$ python3 -q
>>> import numpy as np
>>> import numpy.linalg as la
>>> np.set_printoptions(precision=3, suppress=True, linewidth=100)
>>> rd = lambda a: np.round(a, 3) + 0
>>> data = np.loadtxt("data.csv", delimiter=",")
>>> data
array([[  1.401,  -6.043,  -4.917,   5.785],
       [ -2.793,   3.268,   2.003,  -3.058],
       [  2.408,   0.924,  -6.877,  -3.084],
       [  3.088,  14.652,  -8.73 ,  -4.176],
       [-11.875,  -7.251,  -6.361,   5.333],
       [ 12.511,  -3.669,  -9.727,   4.413],
       [-18.234,  14.498,   5.171,  -1.313],
       [ 12.157,   9.175,  -2.233,  -7.279],
       [ -1.727,   8.321,   6.223,  -6.749],
       [  2.706,   8.022,   1.208,   3.051],
       [  5.42 , -12.768,   2.54 , -11.883],
       [ -9.762,   7.58 ,  21.398, -11.087],
       [  3.959,  19.23 ,  11.354,  -0.036],
       [ -8.408, -10.321,   9.759,   7.001],
       [-14.94 ,  -1.736,   6.522,   9.903],
       [ 11.93 ,  18.548,   9.959,   7.53 ],
       [-14.256,   1.637,  -3.526,   3.139],
       [ -4.715,  -4.059,  -0.321,   9.301],
       [  2.801,  -6.599,  -0.227,  -3.635],
       [ -3.494,   4.601,  -5.578,  -3.643],
       [  9.351,  -0.291,  14.517,  -2.944],
       [ -0.995,   6.228,  11.539,   0.865],
       [ -2.856,   2.245,   0.101,   6.282],
       [ -5.573,  -2.547,  -1.015,   3.528],
       [ -9.037,  -9.187,  -4.198, -11.927],
       [-11.233,   1.441,   1.693,   4.362],
       [  4.376,  -3.264,  -6.204,  -2.431],
       [-14.638,  16.898,  -8.917,  -1.614],
       [ 25.814,  23.991,  -4.825,   4.159],
       [ 14.253, -18.051,  -3.088,  -1.381],
       [  3.824,   5.886,  -4.655,   9.331]])
>>> hat = data @ la.solve(data.T @ data, data.T)
>>> la.matrix_rank(np.eye(31) - hat)
np.int64(27)
>>> rd(hat @ data[:, 1])
array([ -6.043,   3.268,   0.924,  14.652,  -7.251,  -3.669,  14.498,   9.175,   8.321,   8.022,
       -12.768,   7.58 ,  19.23 , -10.321,  -1.736,  18.548,   1.637,  -4.059,  -6.599,   4.601,
        -0.291,   6.228,   2.245,  -2.547,  -9.187,   1.441,  -3.264,  16.898,  23.991, -18.051,
         5.886])
>>> Xc = (data - data.mean(axis=0)) / data.std(axis=0)
>>> rd(Xc.std(axis=0))
array([1., 1., 1., 1.])
>>> np.argwhere(np.abs(Xc) > 2)
array([[11,  2],
       [28,  0],
       [28,  1],
       [29,  1]])
>>> c = la.lstsq(np.delete(Xc, 2, axis=1), Xc[:, 2])[0]
>>> rd(1 - np.var(Xc[:, 2] - np.delete(Xc, 2, axis=1) @ c))
np.float64(0.055)
>>> rd(c)
array([-0.152,  0.166, -0.118])
>>> Xc = data - data.mean(axis=0)
>>> U, sigma, Vh = la.svd(Xc, full_matrices=False)
>>> rd(np.abs(Vh[-1]))
array([0.106, 0.11 , 0.309, 0.939])
>>> rd(sigma ** 2 / (sigma ** 2).sum())
array([0.382, 0.315, 0.182, 0.12 ])
>>> np.abs(U[:, 0]).argmax()
np.int64(28)
>>> rd(sigma)
array([58.73 , 53.342, 40.548, 32.954])
>>> rng = np.random.default_rng(790)
>>> A = np.triu(rng.random((7, 7)) < 0.4, 1).astype(int)
>>> A = A + A.T
>>> A
array([[0, 0, 1, 1, 0, 1, 0],
       [0, 0, 0, 1, 1, 1, 1],
       [1, 0, 0, 0, 0, 1, 0],
       [1, 1, 0, 0, 0, 0, 1],
       [0, 1, 0, 0, 0, 0, 0],
       [1, 1, 1, 0, 0, 0, 1],
       [0, 1, 0, 1, 0, 1, 0]])
>>> # rows and columns are dependent
>>> w, evecs = la.eigh(A)
>>> x0 = np.array([1, 4, 1, 2, 1, 5, -2])
>>> x0 @ A @ x0
np.int64(46)
>>> E = np.load("dump.npy")
>>> E
array([[-3.,  1.,  0.,  0.,  0.],
       [ 0., -3.,  1.,  0.,  0.],
       [ 0.,  0., -3.,  1.,  0.],
       [ 0.,  0.,  0., -3.,  1.],
       [ 0.,  0.,  0.,  0., -3.]])
>>> # triangular: eigenvalues sit on the diagonal
>>> w, evecs = la.eig(E)
>>> np.prod(w)
np.float64(-243.0)
>>> w
array([-3., -3., -3., -3., -3.])
>>> rd(np.sort(la.eigvals(la.inv(E))))
array([-0.333, -0.333, -0.333, -0.333, -0.333])
